% python3 -q
>>> import numpy as np
>>> from numpy import linalg as LA
>>> np.set_printoptions(suppress=True, linewidth=120)
>>> rnd = lambda a: np.round(a, 3) + 0
>>> data = np.load("layer3.npy")
>>> data
array([[ 1, -4, -3],
       [ 2, -8, -8],
       [ 2, -8, -8]])
>>> # rows 1 and 2 are equal
>>> other = data[0, 0] * data[1:] - np.outer(data[1:, 0], data[0])
>>> other
array([[ 0,  0, -2],
       [ 0,  0, -2]])
>>> np.flatnonzero(~other.round(6).any(axis=1))
array([], dtype=int64)
>>> LA.cond(data) > 100
np.True_
>>> np.argsort(-LA.norm(data, axis=0).round(6), kind="stable")[:3]
array([1, 2, 0])
>>> LA.matrix_rank(data, rtol=0.1)
np.int64(1)
>>> rnd(LA.eigvals(data))
array([-15.132,   0.132,   0.   ])
>>> np.einsum("ii->", data)
np.int64(-15)
>>> rnd(LA.det(data[::-1]))
np.float64(0.0)
>>> rnd(LA.det(2 * data)), rnd(LA.det(data))
(np.float64(0.0), np.float64(0.0))
>>> left, sv, vt = LA.svd(data)
>>> rnd(sv)
array([17.016,  0.685,  0.   ])
>>> other = left[:, :2] @ np.diag(sv[:2]) @ vt[:2]
>>> rnd(np.abs(data - other).max())
np.float64(0.0)
>>> LA.matrix_rank(data, rtol=0.05)
np.int64(1)
>>> u, g = data[2], data[0]
>>> u @ g
np.int64(58)
>>> pr = (u @ g) / (u @ u) * u
>>> (g - pr) @ u
np.float64(0.0)
>>> rnd(g - pr)
array([ 0.121, -0.485,  0.515])
>>> rnd(pr)
array([ 0.879, -3.515, -3.515])
>>> A = np.loadtxt("case15.csv", delimiter=",")
>>> A
array([[ 0.,  0.,  0.,  0.],
       [ 0.,  0.,  0.,  0.],
       [ 0.,  6., -2.,  6.],
       [ 0.,  0.,  0.,  0.]])
>>> rnd(A @ LA.pinv(A) @ A)
array([[ 0.,  0.,  0.,  0.],
       [ 0.,  0.,  0.,  0.],
       [ 0.,  6., -2.,  6.],
       [ 0.,  0.,  0.,  0.]])
>>> try:
...     LA.inv(A)
... except LA.LinAlgError as e:
...     print(e)
... 
Singular matrix
>>> LA.lstsq(A[:-1].T, A[-1])[2]
np.int32(1)
>>> arr = np.load("w.npy")
>>> arr
array([[ 3, 12, 11],
       [-2,  7,  6],
       [ 0,  9,  8],
       [-3,  6,  5]])
>>> # looks like rank 2
>>> LA.cond(arr) > 100
np.True_
>>> [round(float(x), 3) for x in LA.svd(arr, compute_uv=False)[:3]]
[23.578, 4.697, 0.0]
>>> rnd(arr @ LA.pinv(arr) @ arr)
array([[ 3., 12., 11.],
       [-2.,  7.,  6.],
       [ 0.,  9.,  8.],
       [-3.,  6.,  5.]])
>>> rnd(np.trace(LA.pinv(arr) @ arr))
np.float64(2.0)
>>> np.abs(np.diag(LA.qr(arr)[1])) > 1e-9
array([ True,  True, False])
>>> other = np.array([[1, 0], [1, 3], [0, 1]])
>>> M = np.tile(other, (2, 3))
>>> M
array([[1, 0, 1, 0, 1, 0],
       [1, 3, 1, 3, 1, 3],
       [0, 1, 0, 1, 0, 1],
       [1, 0, 1, 0, 1, 0],
       [1, 3, 1, 3, 1, 3],
       [0, 1, 0, 1, 0, 1]])
>>> # rank 2
>>> (M - M.T) / 2
array([[ 0. , -0.5,  0.5, -0.5,  0. ,  0. ],
       [ 0.5,  0. ,  0. ,  1.5, -1. ,  1. ],
       [-0.5,  0. ,  0. ,  0. , -0.5,  0.5],
       [ 0.5, -1.5,  0. ,  0. , -1. , -0.5],
       [ 0. ,  1. ,  0.5,  1. ,  0. ,  1.5],
       [ 0. , -1. , -0.5,  0.5, -1.5,  0. ]])
>>> assert M == M.T
Traceback (most recent call last):
  File "<python-input-46>", line 1, in <module>
    assert M == M.T
           ^^^^^^^^
ValueError: The truth value of an array with more than one element is ambiguous. Use a.any() or a.all()
>>> rnd(LA.det(M))
np.float64(0.0)
>>> rnd(np.abs(LA.eigvals(M)).max())
np.float64(6.0)
>>> M.inv()
Traceback (most recent call last):
  File "<python-input-49>", line 1, in <module>
    M.inv()
    ^^^^^
AttributeError: 'numpy.ndarray' object has no attribute 'inv'
>>> other = np.array([[1, 1, 2, 3], [1, 1, 0, 1], [3, 1, 2, 2], [0, 2, 2, 1]])
>>> other[-1] = other[0]
>>> J = other + 0.1 * np.eye(4)
>>> J
array([[1.1, 1. , 2. , 3. ],
       [1. , 1.1, 0. , 1. ],
       [3. , 1. , 2.1, 2. ],
       [1. , 1. , 2. , 3.1]])
>>> other = LA.inv(J)
>>> np.allclose(other, J.T)
False
